% ipython --no-banner

In [1]: import numpy as np

In [2]: np.set_printoptions(precision=3, suppress=True, linewidth=160)

In [3]: M = np.load("mat.npy")

In [4]: print(M)
[[  0   9  -2  -5   3   6   5]
 [ -9   0 -12  -2   7  -6  -5]
 [  2  12   0  10   8 -16   1]
 [  5   2 -10   0  15 -10  -6]
 [ -3  -7  -8 -15   0   1  -5]
 [ -6   6  16  10  -1   0  12]
 [ -5   5  -1   6   5 -12   0]]

In [5]: # null space of dimension 1

In [6]: x = np.array([-2, -3, 2, -3, -5, 5, -2])

In [7]: print(np.round(np.linalg.svd(M, compute_uv=False), 3) + 0)
[34.072 34.072 13.741 13.741  6.348  6.348  0.   ]

In [8]: O = np.linalg.solve(np.eye(7) - M, np.eye(7) + M)

In [9]: print(np.round(O @ O.T, 3) + 0)
[[1. 0. 0. 0. 0. 0. 0.]
 [0. 1. 0. 0. 0. 0. 0.]
 [0. 0. 1. 0. 0. 0. 0.]
 [0. 0. 0. 1. 0. 0. 0.]
 [0. 0. 0. 0. 1. 0. 0.]
 [0. 0. 0. 0. 0. 1. 0.]
 [0. 0. 0. 0. 0. 0. 1.]]

In [10]: rng = np.random.default_rng(409)

In [11]: labels = rng.permutation(7)

In [12]: print(labels)
[0 6 3 4 5 2 1]

In [13]: other = M[labels][:, labels]

In [14]: print(np.allclose(other, M))
False

In [15]: print(np.trace(other))
0

In [16]: print(round(float(np.linalg.det(other)), 3), np.round(np.linalg.det(M[labels]), 3))
0.0 -0.0

In [17]: W0 = np.load("arr.npy")

In [18]: print(W0)
[[0 0 0 0 0 0]
 [1 0 0 0 0 0]
 [1 0 0 0 0 0]
 [3 2 0 1 0 2]
 [3 2 0 1 0 2]
 [1 0 0 0 0 0]
 [0 0 0 0 0 0]
 [3 2 0 1 0 2]
 [3 2 0 1 0 2]
 [1 0 0 0 0 0]
 [1 0 0 0 0 0]
 [1 0 0 0 0 0]
 [0 0 0 0 0 0]
 [0 0 0 0 0 0]
 [3 2 0 1 0 2]
 [0 0 0 0 0 0]
 [1 0 0 0 0 0]
 [0 0 0 0 0 0]
 [3 2 0 1 0 2]
 [0 0 0 0 0 0]
 [0 0 0 0 0 0]
 [0 0 0 0 0 0]
 [3 2 0 1 0 2]
 [3 2 0 1 0 2]
 [0 0 0 0 0 0]
 [3 2 0 1 0 2]
 [0 0 0 0 0 0]
 [3 2 0 1 0 2]
 [1 0 0 0 0 0]
 [3 2 0 1 0 2]
 [0 0 0 0 0 0]
 [3 2 0 1 0 2]]

In [19]: theta = np.radians(36)

In [20]: R = np.eye(6)

In [21]: R[2, 2] = R[5, 5] = np.cos(theta)

In [22]: R[2, 5], R[5, 2] = -np.sin(theta), np.sin(theta)

In [23]: print(R)
[[ 1.     0.     0.     0.     0.     0.   ]
 [ 0.     1.     0.     0.     0.     0.   ]
 [ 0.     0.     0.809  0.     0.    -0.588]
 [ 0.     0.     0.     1.     0.     0.   ]
 [ 0.     0.     0.     0.     1.     0.   ]
 [ 0.     0.     0.588  0.     0.     0.809]]

In [24]: other = W0 @ R.T

In [25]: print(round(float(np.linalg.det(R)), 3), round(np.trace(R), 3))
1.0 5.618

In [26]: print(np.abs(other - W0).max(axis=0))
[0.    0.    1.176 0.    0.    0.382]

In [27]: print(np.allclose(W0 @ W0.T, other @ other.T))
True

In [28]: print(np.round(np.linalg.svd(W0, compute_uv=False), 3) + 0, np.round(np.linalg.svd(other, compute_uv=False), 3) + 0)
[14.835  1.981  0.     0.     0.     0.   ] [14.835  1.981  0.     0.     0.     0.   ]

In [29]: print(np.linalg.svd(R, compute_uv=False))
[1. 1. 1. 1. 1. 1.]

In [30]: print(np.round(R.T @ R, 3) + 0)
[[1. 0. 0. 0. 0. 0.]
 [0. 1. 0. 0. 0. 0.]
 [0. 0. 1. 0. 0. 0.]
 [0. 0. 0. 1. 0. 0.]
 [0. 0. 0. 0. 1. 0.]
 [0. 0. 0. 0. 0. 1.]]

In [31]: X = np.load("x.npy")

In [32]: print(X)
[[ 4.129  5.376  1.499  2.453 -6.071 -2.986]
 [ 2.705 -1.139  5.754  7.123  2.22  -1.616]
 [ 0.505  0.724  3.521 -4.078 -5.525 -6.298]
 [ 4.741 -4.32   2.748 -0.578  7.134 -0.282]
 [ 3.817  0.299 -3.492  8.186  2.449  0.365]
 [-3.519  0.092  7.214  5.308  1.803 -2.034]
 [-1.154 -1.796  0.519  1.834  7.199 -6.324]
 [-5.402 -3.698 -4.032 -1.688 -0.556 -6.142]
 [-0.132 -3.577  8.186  0.561 -3.043 -3.256]
 [ 1.728  9.26   2.72   1.341 -0.94  -1.089]
 [-0.448 -3.587  0.023 -3.407 -0.373  8.671]
 [-8.013 -5.338  0.773 -2.351  0.877  0.643]
 [-2.058 -3.437 -5.609  1.678 -2.227  6.687]
 [ 5.104 -2.588  4.23   3.166 -5.752  2.5  ]
 [-1.245  2.5   -3.178  7.865 -4.32  -1.255]
 [ 3.184 -2.986 -7.294  4.029  3.394  0.079]]

In [33]: O, R = np.linalg.qr(X)

In [34]: print(np.round(O.T @ O, 3) + 0)
[[1. 0. 0. 0. 0. 0.]
 [0. 1. 0. 0. 0. 0.]
 [0. 0. 1. 0. 0. 0.]
 [0. 0. 0. 1. 0. 0.]
 [0. 0. 0. 0. 1. 0.]
 [0. 0. 0. 0. 0. 1.]]

In [35]: print(round(abs(R[0, 0]), 3), round(np.linalg.norm(X[:, 0]), 3))
14.627 14.627

In [36]: print(np.trace(O @ O.T))
6.0

In [37]: print(O.shape, R.shape)
(16, 6) (6, 6)

In [38]: print(np.allclose(R.T @ R, X.T @ X))
True

In [39]: print(O @ R)
[[ 4.129  5.376  1.499  2.453 -6.071 -2.986]
 [ 2.705 -1.139  5.754  7.123  2.22  -1.616]
 [ 0.505  0.724  3.521 -4.078 -5.525 -6.298]
 [ 4.741 -4.32   2.748 -0.578  7.134 -0.282]
 [ 3.817  0.299 -3.492  8.186  2.449  0.365]
 [-3.519  0.092  7.214  5.308  1.803 -2.034]
 [-1.154 -1.796  0.519  1.834  7.199 -6.324]
 [-5.402 -3.698 -4.032 -1.688 -0.556 -6.142]
 [-0.132 -3.577  8.186  0.561 -3.043 -3.256]
 [ 1.728  9.26   2.72   1.341 -0.94  -1.089]
 [-0.448 -3.587  0.023 -3.407 -0.373  8.671]
 [-8.013 -5.338  0.773 -2.351  0.877  0.643]
 [-2.058 -3.437 -5.609  1.678 -2.227  6.687]
 [ 5.104 -2.588  4.23   3.166 -5.752  2.5  ]
 [-1.245  2.5   -3.178  7.865 -4.32  -1.255]
 [ 3.184 -2.986 -7.294  4.029  3.394  0.079]]

In [40]: print(np.argsort(-np.linalg.norm(W0, axis=0).round(6), kind="stable")[:3])
[0 1 5]

In [41]: print(np.linalg.matrix_rank(W0, rtol=0.1))
2

In [42]: print(round(np.linalg.norm(W0, 2) / np.linalg.norm(W0), 3))
0.991
